$ ipython --no-banner

In [1]: import numpy as np

In [2]: import numpy.linalg as la

In [3]: np.set_printoptions(precision=1, suppress=True, linewidth=140, floatmode="fixed")

In [4]: def rnd(a):
   ...:     return np.round(a, 1) + 0
   ...: 

In [5]: m1 = np.loadtxt("sample3.csv", delimiter=",")

In [6]: m1
Out[6]: 
array([[ -3.0,  -3.0,  -3.0,  -3.0,  -3.0,  -3.0,  -3.0,  -3.0],
       [ -3.0,  -6.0,  -6.0,  -6.0,  -6.0,  -6.0,  -6.0,  -6.0],
       [ -3.0,  -6.0,  -9.0,  -9.0,  -9.0,  -9.0,  -9.0,  -9.0],
       [ -3.0,  -6.0,  -9.0, -12.0, -12.0, -12.0, -12.0, -12.0],
       [ -3.0,  -6.0,  -9.0, -12.0, -15.0, -15.0, -15.0, -15.0],
       [ -3.0,  -6.0,  -9.0, -12.0, -15.0, -18.0, -18.0, -18.0],
       [ -3.0,  -6.0,  -9.0, -12.0, -15.0, -18.0, -21.0, -21.0],
       [ -3.0,  -6.0,  -9.0, -12.0, -15.0, -18.0, -21.0, -24.0]])

In [7]: vals, vecs = la.eigh(m1)

In [8]: rnd(vecs.T @ vecs)
Out[8]: 
array([[1.0, 0.0, 0.0, 0.0, 0.0, 0.0, 0.0, 0.0],
       [0.0, 1.0, 0.0, 0.0, 0.0, 0.0, 0.0, 0.0],
       [0.0, 0.0, 1.0, 0.0, 0.0, 0.0, 0.0, 0.0],
       [0.0, 0.0, 0.0, 1.0, 0.0, 0.0, 0.0, 0.0],
       [0.0, 0.0, 0.0, 0.0, 1.0, 0.0, 0.0, 0.0],
       [0.0, 0.0, 0.0, 0.0, 0.0, 1.0, 0.0, 0.0],
       [0.0, 0.0, 0.0, 0.0, 0.0, 0.0, 1.0, 0.0],
       [0.0, 0.0, 0.0, 0.0, 0.0, 0.0, 0.0, 1.0]])

In [9]: rnd(vals.sum()), np.trace(m1)
Out[9]: (np.float64(-108.0), np.float64(-108.0))

In [10]: rnd(vecs.T @ m1 @ vecs)
Out[10]: 
array([[-88.1,   0.0,   0.0,   0.0,   0.0,   0.0,   0.0,   0.0],
       [  0.0, -10.0,   0.0,   0.0,   0.0,   0.0,   0.0,   0.0],
       [  0.0,   0.0,  -3.8,   0.0,   0.0,   0.0,   0.0,   0.0],
       [  0.0,   0.0,   0.0,  -2.1,   0.0,   0.0,   0.0,   0.0],
       [  0.0,   0.0,   0.0,   0.0,  -1.4,   0.0,   0.0,   0.0],
       [  0.0,   0.0,   0.0,   0.0,   0.0,  -1.0,   0.0,   0.0],
       [  0.0,   0.0,   0.0,   0.0,   0.0,   0.0,  -0.9,   0.0],
       [  0.0,   0.0,   0.0,   0.0,   0.0,   0.0,   0.0,  -0.8]])

In [11]: rnd(vals)
Out[11]: array([-88.1, -10.0,  -3.8,  -2.1,  -1.4,  -1.0,  -0.9,  -0.8])

In [12]: (vals > 1e-8).sum(), (vals < -1e-8).sum()
Out[12]: (np.int64(0), np.int64(8))

In [13]: arr = np.loadtxt("w.csv", delimiter=",")

In [14]: arr
Out[14]: 
array([[ 3.0,  0.0, -3.0,  0.0, -3.0,  0.0, -3.0,  3.0,  6.0, -3.0],
       [-1.0,  0.0,  1.0,  0.0,  1.0,  0.0,  1.0, -1.0, -2.0,  1.0],
       [ 0.0,  0.0,  0.0,  0.0,  0.0,  0.0,  0.0,  0.0,  0.0,  0.0],
       [-3.0,  0.0,  3.0,  0.0,  3.0,  0.0,  3.0, -3.0, -6.0,  3.0],
       [ 3.0,  0.0, -3.0,  0.0, -3.0,  0.0, -3.0,  3.0,  6.0, -3.0],
       [ 1.0,  0.0, -1.0,  0.0, -1.0,  0.0, -1.0,  1.0,  2.0, -1.0],
       [-2.0,  0.0,  2.0,  0.0,  2.0,  0.0,  2.0, -2.0, -4.0,  2.0],
       [-1.0,  0.0,  1.0,  0.0,  1.0,  0.0,  1.0, -1.0, -2.0,  1.0],
       [ 2.0,  0.0, -2.0,  0.0, -2.0,  0.0, -2.0,  2.0,  4.0, -2.0]])

In [15]: # columns 1 and 3 are equal

In [16]: la.lstsq(arr[:-1].T, arr[-1])[2]
Out[16]: np.int32(1)

In [17]: rnd(arr @ la.pinv(arr) @ arr)
Out[17]: 
array([[ 3.0,  0.0, -3.0,  0.0, -3.0,  0.0, -3.0,  3.0,  6.0, -3.0],
       [-1.0,  0.0,  1.0,  0.0,  1.0,  0.0,  1.0, -1.0, -2.0,  1.0],
       [ 0.0,  0.0,  0.0,  0.0,  0.0,  0.0,  0.0,  0.0,  0.0,  0.0],
       [-3.0,  0.0,  3.0,  0.0,  3.0,  0.0,  3.0, -3.0, -6.0,  3.0],
       [ 3.0,  0.0, -3.0,  0.0, -3.0,  0.0, -3.0,  3.0,  6.0, -3.0],
       [ 1.0,  0.0, -1.0,  0.0, -1.0,  0.0, -1.0,  1.0,  2.0, -1.0],
       [-2.0,  0.0,  2.0,  0.0,  2.0,  0.0,  2.0, -2.0, -4.0,  2.0],
       [-1.0,  0.0,  1.0,  0.0,  1.0,  0.0,  1.0, -1.0, -2.0,  1.0],
       [ 2.0,  0.0, -2.0,  0.0, -2.0,  0.0, -2.0,  2.0,  4.0, -2.0]])

In [18]: rnd(np.trace(la.pinv(arr) @ arr))
Out[18]: np.float64(1.0)

In [19]: np.abs(np.diag(la.qr(arr)[1])) > 1e-9
Out[19]: array([ True, False, False, False, False, False, False, False, False])

In [20]: np.allclose(arr[:-1].T @ la.lstsq(arr[:-1].T, arr[-1])[0], arr[-1])
Out[20]: True

In [21]: F = np.array([[-2, 1, 2, 1, 2, 1, 2, 0],
    ...:     [2, -2, 0, 2, 2, 2, -1, 2],
    ...:     [-1, -2, 0, 0, -2, -1, -1, 0],
    ...:     [-2, 2, 2, 2, -2, 1, -1, -1],
    ...:     [1, 2, 1, 0, -1, -1, 0, 2],
    ...:     [-2, -1, 2, 0, 1, 2, -1, 2],
    ...:     [0, -1, -1, -2, 1, -1, 2, 1],
    ...:     [1, 1, -1, 2, 1, 1, -2, 2],
    ...:     [-1, 2, 2, -1, -1, 1, 0, -2],
    ...:     [1, -2, -1, 0, 0, -1, -1, 1]])

In [22]: F[:, 2] = 5 * F[:, 1]

In [23]: F
Out[23]: 
array([[ -2,   1,   5,   1,   2,   1,   2,   0],
       [  2,  -2, -10,   2,   2,   2,  -1,   2],
       [ -1,  -2, -10,   0,  -2,  -1,  -1,   0],
       [ -2,   2,  10,   2,  -2,   1,  -1,  -1],
       [  1,   2,  10,   0,  -1,  -1,   0,   2],
       [ -2,  -1,  -5,   0,   1,   2,  -1,   2],
       [  0,  -1,  -5,  -2,   1,  -1,   2,   1],
       [  1,   1,   5,   2,   1,   1,  -2,   2],
       [ -1,   2,  10,  -1,  -1,   1,   0,  -2],
       [  1,  -2, -10,   0,   0,  -1,  -1,   1]])

In [24]: # column 2 dominates

In [25]: x = np.array([-4, 2, 0, 0, 0, 3, 2, -1])

In [26]: h1 = np.maximum(F @ x, 0)

In [27]: np.maximum(F @ (3 * x), 0)
Out[27]: array([51,  0,  0, 42,  0, 24,  0,  0, 39,  0])

In [28]: rnd(np.tanh(F @ x))
Out[28]: array([ 1.0, -1.0, -1.0,  1.0, -1.0,  1.0, -1.0, -1.0,  1.0, -1.0])
